>>> import numpy as np
>>> from numpy import linalg as LA
>>> np.set_printoptions(suppress=True, linewidth=100)
>>> def rd(a):
...     return np.round(a, 3) + 0
... 
>>> arr = np.array([[0, 1, -3, -1], [0, 0, 0, 0], [0, 1, -3, -1], [0, 0, 0, 0]])
>>> print(arr)
[[ 0  1 -3 -1]
 [ 0  0  0  0]
 [ 0  1 -3 -1]
 [ 0  0  0  0]]
>>> U, s, VT = LA.svd(arr)
>>> print(np.argmax(s[:-1] / (s[1:] + 1e-6)) + 1)
1
>>> Y = U[:, :1] @ np.diag(s[:1]) @ VT[:1]
>>> print(rd(np.abs(arr - Y).max()))
0.0
>>> Y = np.array([[-3, 1, -2, 2], [-3, 0, -3, -3], [-2, -1, 2, -1]])
>>> A = Y.T @ Y
>>> print(A)
[[22 -1 11  5]
 [-1  2 -4  3]
 [11 -4 17  3]
 [ 5  3  3 14]]
>>> # rank 3
>>> print(A - A[0])
[[  0   0   0   0]
 [-23   3 -15  -2]
 [-11  -3   6  -2]
 [-17   4  -8   9]]
>>> print(np.count_nonzero(A))
16
>>> print(A.mean(axis=0))
[9.25 0.   6.75 6.25]
>>> print(LA.matrix_rank(A))
3
>>> print(np.abs(A).max())
22
>>> print(rd(LA.svd(A, compute_uv=False)))
[32.745 13.877  8.378  0.   ]
>>> print(A.shape)
(4, 4)
>>> print(np.unravel_index(np.abs(A).argmax(), A.shape))
(np.int64(0), np.int64(0))
>>> print(A.sum(axis=0))
[37  0 27 25]
>>> A[4]
Traceback (most recent call last):
  File "<python-input-23>", line 1, in <module>
    A[4]
    ~^^^
IndexError: index 4 is out of bounds for axis 0 with size 4
>>> print(rd(LA.norm(A)))
36.538
>>> Y = np.array([[0], [-2], [1], [1], [0]])
>>> cent = np.array([[-1, 1, 0, 1, 2]])
>>> X = Y @ cent
>>> print(X)
[[ 0  0  0  0  0]
 [ 2 -2  0 -2 -4]
 [-1  1  0  1  2]
 [-1  1  0  1  2]
 [ 0  0  0  0  0]]
>>> print(np.allclose(X[:-1].T @ LA.lstsq(X[:-1].T, X[-1])[0], X[-1]))
True
>>> try:
...     LA.inv(X)
... except LA.LinAlgError as e:
...     print(repr(e))
... 
LinAlgError('Singular matrix')
>>> print(np.unique(X.round(6), axis=0).shape)
(3, 5)
>>> print(np.abs(np.diag(LA.qr(X)[1])) > 1e-9)
[ True False False False False]
>>> print(rd(X @ LA.pinv(X) @ X))
[[ 0.  0.  0.  0.  0.]
 [ 2. -2.  0. -2. -4.]
 [-1.  1.  0.  1.  2.]
 [-1.  1.  0.  1.  2.]
 [ 0.  0.  0.  0.  0.]]
>>> rng = np.random.default_rng(519820)
>>> z = rng.permutation(5)
>>> print(z)
[0 3 2 1 4]
>>> Y = X[z][:, z]
>>> print(np.trace(Y))
-1
>>> print(np.diag(Y))
[ 0  1  0 -2  0]
>>> print(rd(np.sort(np.abs(LA.eigvals(Y)))))
[0. 0. 0. 0. 1.]
>>> print(np.allclose(Y, X))
False
>>> print(LA.cond(X) > 100)
True
>>> print(rd(LA.norm(X, 2) / LA.norm(X)))
1.0
>>> print(np.argsort(-LA.norm(X, axis=0).round(6), kind="stable")[:3])
[4 0 1]
>>> print([round(float(x), 3) for x in LA.svd(X, compute_uv=False)[:3]])
[6.481, 0.0, 0.0]
>>> print(LA.matrix_rank(X, rtol=0.1))
1
